$ ipython --no-banner

In [1]: import numpy as np

In [2]: np.set_printoptions(suppress=True, linewidth=160)

In [3]: W2 = np.sign(np.array([[-1, 1, 1, 0], [0, -1, 2, -2], [2, 0, -2, -2], [-2, 2, 2, -2]]))

In [4]: other = (np.tril(W2, -1) + np.eye(4)) @ (np.triu(W2, 1) + np.eye(4))

In [5]: ev = np.array([2, 3, 5, 5])

In [6]: M = np.rint(other * ev @ np.linalg.inv(other)) + 0

In [7]: print(M)
[[ 6. -2. -1.  3.]
 [-2.  3.  2.  0.]
 [ 1. -2.  4.  3.]
 [-3.  0.  3.  2.]]

In [8]: x0 = np.array([0, 2, 2, 2])

In [9]: h = np.maximum(M @ x0, 0)

In [10]: print(np.maximum(M @ x0, 0) - np.maximum(-M @ x0, 0))
[ 0. 10. 10. 10.]

In [11]: print(M.T @ h)
[-40.  10.  90.  50.]

In [12]: print(np.flatnonzero(h > 1e-9))
[1 2 3]

In [13]: print(np.maximum(M @ (3 * x0), 0))
[ 0. 30. 30. 30.]

In [14]: print(round(np.linalg.norm(M) ** 2 / np.linalg.norm(M, 2) ** 2, 2))
1.73

In [15]: print(np.round(np.linalg.norm(M[0] - M[3]), 2))
10.1

In [16]: print(np.round(np.linalg.norm(M[0], 1), 2), np.round(np.linalg.norm(M[0], np.inf), 2))
12.0 6.0

In [17]: print(round(np.linalg.norm(M, "nuc"), 2))
18.42

In [18]: print(round(np.linalg.norm(M, 2), 2))
8.28

In [19]: print(np.round(np.poly(M), 2))
[   1.  -15.   81. -185.  150.]

In [20]: print(np.einsum("ij,ji->", M, M))
63.0

In [21]: print(round(float(np.linalg.det(M[::-1])), 2))
150.0

In [22]: print(np.kron(np.eye(2, dtype=int), M))
[[ 6. -2. -1.  3.  0. -0. -0.  0.]
 [-2.  3.  2.  0. -0.  0.  0.  0.]
 [ 1. -2.  4.  3.  0. -0.  0.  0.]
 [-3.  0.  3.  2. -0.  0.  0.  0.]
 [ 0. -0. -0.  0.  6. -2. -1.  3.]
 [-0.  0.  0.  0. -2.  3.  2.  0.]
 [ 0. -0.  0.  0.  1. -2.  4.  3.]
 [-0.  0.  0.  0. -3.  0.  3.  2.]]

In [23]: print(np.einsum("ii->", M))
15.0

In [24]: print(np.round(np.linalg.det(M.T), 2))
150.0

In [25]: data = np.load("x.npy")

In [26]: print(data)
[[-81.15 -81.76 -19.72]
 [-81.03 -79.27 -20.56]
 [-82.33 -81.47 -21.95]
 [-79.92 -80.26 -21.29]
 [-80.87 -78.25 -21.38]
 [-79.13 -79.57 -19.99]
 [-79.55 -79.86 -19.46]
 [-79.04 -79.6  -22.04]
 [-80.38 -79.44 -20.92]
 [-81.93 -78.98 -21.26]
 [-80.11 -80.45 -20.66]
 [-78.58 -79.46 -20.98]
 [-81.23 -79.75 -19.91]
 [-80.71 -81.2  -20.59]
 [-80.5  -79.71 -19.04]
 [-81.11 -80.86 -18.51]
 [-79.54 -79.88 -21.35]
 [-79.66 -80.81 -19.44]
 [-79.1  -79.48 -20.8 ]
 [-78.85 -81.02 -21.99]
 [-79.91 -79.9  -20.24]
 [-80.56 -80.01 -18.8 ]
 [-80.65 -80.41 -22.14]
 [-78.72 -81.56 -19.64]
 [-79.77 -79.96 -20.59]
 [-79.39 -80.31 -22.22]
 [-78.98 -79.45 -19.18]]

In [27]: idx = data[:, 1] > np.median(data[:, 1])

In [28]: r0 = data[idx].mean(axis=0) - data[~idx].mean(axis=0)

In [29]: print(idx.astype(int))
[0 1 0 0 1 1 1 1 1 1 0 1 1 0 1 0 1 0 1 0 0 0 0 0 0 0 1]

In [30]: print(r0.round(2))
[0.21 1.27 0.03]

In [31]: arr = np.load("block19.npy")

In [32]: print(arr)
[[-6  4 -1  1  2  6]
 [ 3  0  8  1 -9 -6]
 [ 2 -4 -4 -9 -8 -3]
 [-6 -7  5  1  2  2]]

In [33]: other = arr[0, 0] * arr[1:] - np.outer(arr[1:, 0], arr[0])

In [34]: print(other)
[[  0 -12 -45  -9  48  18]
 [  0  16  26  52  44   6]
 [  0  66 -36   0   0  24]]

In [35]: print(np.round(arr[:, 0] / arr[0, 0], 2))
[ 1.   -0.5  -0.33  1.  ]

In [36]: print(np.linalg.matrix_rank(other), np.linalg.matrix_rank(arr))
3 4

In [37]: print(arr.ravel(order="F"))
[-6  3  2 -6  4  0 -4 -7 -1  8 -4  5  1  1 -9  1  2 -9 -8  2  6 -6 -3  2]

In [38]: print(arr.reshape(2, -1))
[[-6  4 -1  1  2  6  3  0  8  1 -9 -6]
 [ 2 -4 -4 -9 -8 -3 -6 -7  5  1  2  2]]

In [39]: t3 = arr.reshape(4, 2, -1)

In [40]: print(t3[:, 0])
[[-6  4 -1]
 [ 3  0  8]
 [ 2 -4 -4]
 [-6 -7  5]]

In [41]: print(t3.shape)
(4, 2, 3)

In [42]: print(np.round(np.linalg.norm(arr, axis=1), 2))
[ 9.7  13.82 13.78 10.91]

In [43]: print(arr[2] @ arr[1])
55

In [44]: print(round(float(np.linalg.norm(arr) ** 2 / np.linalg.norm(arr, 2) ** 2), 2))
1.95

In [45]: mat = np.load("w.npy")

In [46]: print(mat)
[[18  1 -2]
 [ 0 10  0]
 [-1 -1 19]]

In [47]: rng = np.random.default_rng(270752)

In [48]: idx = rng.permutation(3)

In [49]: print(idx)
[2 0 1]

In [50]: other = mat[idx][:, idx]

In [51]: print(np.diag(other))
[19 18 10]

In [52]: print(np.allclose(other, mat))
False

In [53]: r0, v = mat[1], mat[0]

In [54]: print(r0 @ v)
10

In [55]: p = (r0 @ v) / (r0 @ r0) * r0

In [56]: print(p)
[0. 1. 0.]

In [57]: print(v - p)
[18.  0. -2.]

In [58]: print((v - p) @ r0)
0.0

In [59]: C2 = mat.T @ mat

In [60]: print(np.allclose(C2, C2.T))
True

In [61]: print(np.linalg.matrix_rank(C2))
3

In [62]: other = np.linalg.inv(mat)

In [63]: print(round(np.linalg.slogdet(mat)[0], 2))
1.0

In [64]: print(np.allclose(other, mat.T))
False

In [65]: print((np.abs(other) > 1e-9).astype(int))
[[1 1 1]
 [0 1 0]
 [1 1 1]]

In [66]: print(np.round(np.linalg.inv(other), 2))
[[18.  1. -2.]
 [ 0. 10.  0.]
 [-1. -1. 19.]]

In [67]: print(round(np.linalg.det(mat) * np.linalg.det(other), 2))
1.0

In [68]: print(np.round(mat @ other, 2) + 0)
[[1. 0. 0.]
 [0. 1. 0.]
 [0. 0. 1.]]

In [69]: r0 = np.array([4, 0, 4])

In [70]: other = mat + np.outer(r0, np.eye(3)[0])

In [71]: print(round(float(np.linalg.det(other) / np.linalg.det(mat)), 2), round(float(1 + np.linalg.solve(mat, r0)[0]), 2))
1.25 1.25

In [72]: print(np.linalg.matrix_rank(other - mat))
1

In [73]: print(np.linalg.matrix_rank(np.linalg.inv(other) - np.linalg.inv(mat), tol=1e-8))
1

In [74]: print(other)
[[22.  1. -2.]
 [ 0. 10.  0.]
 [ 3. -1. 19.]]

In [75]: J = np.load("dump.npy")

In [76]: print(J)
[[ 0 -2 -1 -2  0 -1]
 [ 0  0  1 -2  0 -2]
 [ 0  0  0 -2  2  1]
 [ 0  0  0  0  1 -1]
 [ 0  0  0  0  0 -2]
 [ 0  0  0  0  0  0]]

In [77]: # looks like rank 5

In [78]: print([int(np.linalg.matrix_rank(np.linalg.matrix_power(J, p))) for p in range(1, 7)])
[5, 4, 3, 2, 1, 0]

In [79]: print(np.prod(np.diag(J)), np.round(np.linalg.det(J), 2))
0 0.0

In [80]: m1 = np.loadtxt("mat.csv", delimiter=",")

In [81]: print(m1)
[[ -8.19  -1.98  18.85  -8.25  14.43]
 [ -1.51  -2.23  10.96 -13.61   6.69]
 [  2.39  -7.23  14.   -11.01   4.76]
 [  3.36  -0.41   4.21  -0.03   7.64]
 [  1.98  -3.2   10.62   3.21  11.32]
 [  5.08  -2.63   7.68 -16.37   4.65]
 [  3.67   0.62  -2.57  -4.07  -0.03]
 [  1.15   2.84   0.08  -4.88   5.38]
 [ -1.48   0.18   6.68   7.67  10.11]
 [  3.42  -3.19  10.26   9.08  13.04]
 [  7.36  -0.62   0.95  -8.51   2.82]
 [  5.8   -1.33   3.85   8.83   9.16]
 [  1.95  -6.29  12.83 -15.15   3.69]
 [ -0.87  -4.95  14.41   2.12  10.39]
 [  3.19  -3.38   7.16   3.89   7.41]
 [ -5.57   0.58   8.78 -15.12   5.14]
 [  5.14   0.12   2.53  -7.55   4.77]
 [  2.5   -3.03  13.01  -7.98  12.45]
 [  3.57  -1.75   9.55  -7.27   8.5 ]
 [ -5.31  -4.45  19.08  -2.97  13.75]
 [ -2.75   2.86   4.67  -8.44   8.62]
 [  5.38  -2.72  10.23   2.33  13.38]
 [ -6.49  -3.64  20.32  -0.14  16.12]
 [  5.76  -2.66   4.35  -4.86   3.55]
 [ -5.95  -3.71  17.91  -4.    11.04]
 [  5.42  -4.02   5.87 -16.32   1.7 ]
 [ -3.08   0.46  10.4  -12.34   9.02]
 [  2.81  -4.19   9.74 -10.78   6.1 ]
 [  1.93   2.36  -1.64  -6.75   0.52]
 [  6.43  -6.07  13.04   9.59  16.06]
 [  9.07   2.61  -6.47 -11.54  -1.17]]

In [82]: cen = m1 - m1.mean(axis=0)

In [83]: Uu, sigma, vt = np.linalg.svd(cen, full_matrices=False)

In [84]: print(round(float((sigma ** 2).sum() ** 2 / (sigma ** 4).sum()), 2))
2.39

In [85]: print(sigma.round(2))
[49.5  40.82 19.75 10.5   1.71]

In [86]: print(np.round(cen.mean(axis=0), 2) + 0)
[0. 0. 0. 0. 0.]

In [87]: print(np.round(vt[0] * np.sign(vt[0, np.abs(vt[0]).argmax()]), 2))
[-0.22 -0.15  0.54  0.63  0.49]
